$ python3 -q
>>> import numpy as np
>>> np.set_printoptions(precision=2, suppress=True, linewidth=160)
>>> out = np.array([[1, 1], [1, -1]])
>>> rng = np.random.default_rng(2033)
>>> E = np.kron(out, np.kron(out, out))[rng.permutation(8)][:6]
>>> print(E)
[[ 1 -1 -1  1  1 -1 -1  1]
 [ 1  1  1  1  1  1  1  1]
 [ 1  1 -1 -1 -1 -1  1  1]
 [ 1  1 -1 -1  1  1 -1 -1]
 [ 1 -1  1 -1 -1  1 -1  1]
 [ 1 -1  1 -1  1 -1  1 -1]]
>>> print(np.unravel_index(np.abs(E).argmax(), E.shape))
(np.int64(0), np.int64(0))
>>> print(E.shape)
(6, 8)
>>> print(E.sum(axis=0))
[ 6  0  0 -2  2  0  0  2]
>>> E[:, 8]
Traceback (most recent call last):
  File "<python-input-9>", line 1, in <module>
    E[:, 8]
    ~^^^^^^
IndexError: index 8 is out of bounds for axis 1 with size 8
>>> E[6]
Traceback (most recent call last):
  File "<python-input-10>", line 1, in <module>
    E[6]
    ~^^^
IndexError: index 6 is out of bounds for axis 0 with size 6
>>> def softmax(z):
...     e = np.exp(z - z.max(axis=-1, keepdims=True))
...     return e / e.sum(axis=-1, keepdims=True)
... 
>>> print(softmax(E[3]))
[0.22 0.22 0.03 0.03 0.22 0.22 0.03 0.03]
>>> print(softmax(E).sum(axis=1))
[1. 1. 1. 1. 1. 1.]
>>> print(softmax(E[3] + 2))
[0.22 0.22 0.03 0.03 0.22 0.22 0.03 0.03]
>>> S = E @ E.T / np.sqrt(8)
>>> print(softmax(S + np.triu(np.full(S.shape, -np.inf), 1)))
[[1.   0.   0.   0.   0.   0.  ]
 [0.06 0.94 0.   0.   0.   0.  ]
 [0.05 0.05 0.89 0.   0.   0.  ]
 [0.05 0.05 0.05 0.85 0.   0.  ]
 [0.05 0.05 0.05 0.05 0.81 0.  ]
 [0.05 0.05 0.05 0.05 0.05 0.77]]
>>> data = np.loadtxt("run4.csv", delimiter=",")
>>> print(data)
[[0. 0. 0. 0. 0. 0.]
 [0. 0. 0. 0. 0. 0.]
 [0. 0. 4. 2. 4. 2.]
 [0. 0. 2. 1. 2. 1.]
 [0. 0. 4. 2. 4. 2.]
 [0. 0. 2. 1. 2. 1.]]
>>> # row 1 repeats row 0
>>> left, sv, vt = np.linalg.svd(data)
>>> V = vt[:(sv > 1e-8).sum()]
>>> x = data[0] + 3 * data[5] + rng.integers(2) * np.eye(6)[0]
>>> print(x)
[0. 0. 6. 3. 6. 3.]
>>> print(np.allclose(V.T @ V @ x, x))
True
>>> print(round(np.linalg.norm(x - V.T @ V @ x), 2))
0.0
>>> print(V.T @ V)
[[0.  0.  0.  0.  0.  0. ]
 [0.  0.  0.  0.  0.  0. ]
 [0.  0.  0.4 0.2 0.4 0.2]
 [0.  0.  0.2 0.1 0.2 0.1]
 [0.  0.  0.4 0.2 0.4 0.2]
 [0.  0.  0.2 0.1 0.2 0.1]]
>>> print(np.diag(V.T @ V))
[0.  0.  0.4 0.1 0.4 0.1]
>>> print(np.linalg.matrix_power(data, 4))
[[   0.    0.    0.    0.    0.    0.]
 [   0.    0.    0.    0.    0.    0.]
 [   0.    0. 4000. 2000. 4000. 2000.]
 [   0.    0. 2000. 1000. 2000. 1000.]
 [   0.    0. 4000. 2000. 4000. 2000.]
 [   0.    0. 2000. 1000. 2000. 1000.]]
>>> print(np.allclose(data @ data.T, data.T @ data))
True
>>> print(round(float(np.abs(np.linalg.eigvals(data)).max()), 2))
10.0
>>> print(np.round(np.sort(np.abs(np.linalg.eigvals(data))), 2) + 0)
[ 0.  0.  0.  0.  0. 10.]
>>> assert data == data.T
Traceback (most recent call last):
  File "<python-input-32>", line 1, in <module>
    assert data == data.T
           ^^^^^^^^^^^^^^
ValueError: The truth value of an array with more than one element is ambiguous. Use a.any() or a.all()
>>> print(np.round(np.linalg.det(data), 2))
0.0
>>> print(np.trace(data))
10.0
>>> print(np.allclose(data, data.T))
True
